In [1]: import numpy as np

In [2]: np.set_printoptions(precision=3, suppress=True, linewidth=200, floatmode="fixed")

In [3]: rng = np.random.default_rng(1684)

In [4]: theta = rng.uniform(0, 2 * np.pi, 24)

In [5]: Q, _ = np.linalg.qr(np.array([[-1.3, 0.7], [0.5, -1.0], [-0.7, 0.9], [1.1, 1.4]]))

In [6]: A = 20 * np.c_[np.cos(theta), np.sin(theta)] @ Q.T

In [7]: print(A)
[[-14.345   6.867  -8.690   8.459]
 [-14.546   8.225  -9.715   5.136]
 [ 14.150  -9.429  10.472  -1.105]
 [  3.404   4.607  -2.402 -19.011]
 [ -1.021  -6.103   4.100  18.572]
 [-11.662   2.491  -4.852  15.305]
 [ 14.533  -8.397   9.835  -4.642]
 [ -4.971  -3.519   1.211  19.012]
 [ -8.651  10.190  -9.570 -11.390]
 [  6.006  -9.433   8.332  14.336]
 [  4.195  -8.737   7.358  15.872]
 [ 12.952 -10.252  10.747   3.411]
 [ 11.663 -10.487  10.576   6.493]
 [ 10.546  -1.262   3.678 -16.543]
 [  0.110   6.625  -4.713 -18.272]
 [  3.606  -8.485   7.022  16.300]
 [ -6.410  -2.436   0.057  18.788]
 [ 12.200 -10.431  10.677   5.324]
 [ 10.446 -10.467  10.241   8.744]
 [ -4.308   8.784  -7.421 -15.786]
 [-10.351  10.459 -10.210  -8.901]
 [-13.075  10.208 -10.747  -3.057]
 [ 14.402  -8.960  10.204  -2.861]
 [-13.370   4.803  -6.956  12.238]]

In [8]: # rows and columns are dependent

In [9]: left, sigma, Vt = np.linalg.svd(A)

In [10]: evecs = Vt[:(sigma > 1e-8).sum()]

In [11]: x = A[22] + 4 * A[7] + rng.integers(2) * np.eye(4)[1]

In [12]: print(x)
[ -5.480 -22.036  15.047  73.186]

In [13]: print(evecs.T @ evecs)
[[ 0.529 -0.294  0.350 -0.200]
 [-0.294  0.276 -0.275 -0.194]
 [ 0.350 -0.275  0.289  0.086]
 [-0.200 -0.194  0.086  0.906]]

In [14]: print(np.diag(evecs.T @ evecs))
[0.529 0.276 0.289 0.906]

In [15]: print(np.allclose(evecs.T @ evecs @ x, x))
False

In [16]: Ac = A - A.mean(axis=0)

In [17]: left, sigma, Vt = np.linalg.svd(Ac, full_matrices=False)

In [18]: print(sigma.round(3) + 0)
[74.267 61.673  0.000  0.000]

In [19]: print(np.abs(Vt[0]).argmax())
0

In [20]: print(np.round(Ac.mean(axis=0), 3) + 0)
[0.000 0.000 0.000 0.000]

In [21]: print(np.linalg.matrix_rank(Ac))
2

In [22]: print(round(float((sigma ** 2).sum() ** 2 / (sigma ** 4).sum()), 3))
1.935

In [23]: print(np.searchsorted(np.cumsum(sigma ** 2) / (sigma ** 2).sum(), 0.9) + 1)
2
